$ python3 -q
>>> import numpy as np
>>> np.set_printoptions(suppress=True, linewidth=160)
>>> m1 = np.load("test12.npy")
>>> m1
array([[-1, -1, -1],
       [-1, -2, -2],
       [-1, -2, -3]])
>>> x = np.array([2, 1, 2])
>>> h1 = np.maximum(m1 @ x, 0)
>>> np.maximum(m1 @ x, 0) - np.maximum(-m1 @ x, 0)
array([ -5,  -8, -10])
>>> np.maximum(m1 @ (3 * x), 0)
array([0, 0, 0])
>>> m1 * (h1 > 1e-9)[:, None]
array([[0, 0, 0],
       [0, 0, 0],
       [0, 0, 0]])
>>> h1
array([0, 0, 0])
>>> np.flatnonzero(h1 > 1e-9)
array([], dtype=int64)
>>> hat = np.triu(np.array([[-1, -2, 0], [-2, 3, -2], [2, -3, 3]]), 1) + np.eye(3)
>>> out = hat @ m1 @ np.linalg.inv(hat)
>>> hat @ m1 - m1 @ hat
array([[ 2.,  2.,  2.],
       [ 2.,  2.,  2.],
       [ 0., -2., -4.]])
>>> np.linalg.matrix_rank(out)
np.int64(3)
>>> out
array([[  1.,   5.,  13.],
       [  1.,   4.,  12.],
       [ -1.,  -4., -11.]])
>>> round(float(np.linalg.det(out)), 3)
-1.0
>>> evals, V = np.linalg.eigh(m1)
>>> evals.round(3)
array([-5.049, -0.643, -0.308])
>>> np.round(np.linalg.eigvalsh(m1 @ m1), 3)
array([ 0.095,  0.414, 25.492])
>>> np.round(V.T @ m1 @ V, 3) + 0
array([[-5.049,  0.   ,  0.   ],
       [ 0.   , -0.643,  0.   ],
       [ 0.   ,  0.   , -0.308]])
>>> np.round(V.T @ V, 3) + 0
array([[1., 0., 0.],
       [0., 1., 0.],
       [0., 0., 1.]])
>>> (evals > 1e-8).sum(), (evals < -1e-8).sum()
(np.int64(0), np.int64(3))
>>> np.all(np.linalg.eigvalsh(m1) > 0)
np.False_
>>> x = np.array([0, 1, 2])
>>> (m1 @ x).argmax()
np.int64(0)
>>> (m1 * x).sum(axis=1)
array([-3, -6, -8])
>>> m1 @ (2 * x)
array([ -6, -12, -16])
>>> print(m1 * x)
[[ 0 -1 -2]
 [ 0 -2 -4]
 [ 0 -2 -6]]
>>> m1 @ x
array([-3, -6, -8])
>>> m1 @ np.eye(3)[0]
array([-1., -1., -1.])
>>> A = np.load("case18.npy")
>>> A
array([[ 0.906, -0.427, -1.149],
       [ 0.226,  0.185, -0.039],
       [ 1.897, -0.492, -2.408],
       [-2.077,  0.35 ,  2.114],
       [ 2.989, -0.713, -3.392],
       [ 2.22 , -0.322, -2.162],
       [-2.092,  0.556,  2.232],
       [ 2.897, -0.62 , -3.225],
       [ 0.006, -0.053,  0.033],
       [ 1.114, -0.048, -1.046],
       [-2.848,  0.556,  3.132],
       [ 0.966, -0.083, -1.023],
       [-3.12 ,  0.632,  3.367],
       [-1.086, -0.129,  0.989],
       [ 1.116, -0.101, -0.979],
       [-0.003, -0.092, -0.011],
       [-2.915,  0.559,  3.292],
       [ 2.956, -0.808, -3.282],
       [-1.054,  0.222,  1.148],
       [-1.29 ,  0.292,  1.067],
       [-3.055,  0.557,  3.535],
       [ 1.886, -0.372, -2.247],
       [ 1.022, -0.118, -0.991],
       [-0.994,  0.102,  1.046],
       [ 3.107, -0.584, -3.238]])
>>> idx = A[:, 1] > np.median(A[:, 1])
>>> r0 = A[idx].mean(axis=0) - A[~idx].mean(axis=0)
>>> print(r0.round(3))
[-3.114  0.7    3.435]
>>> print(np.argsort(-np.abs(r0).round(6), kind="stable"))
[2 0 1]
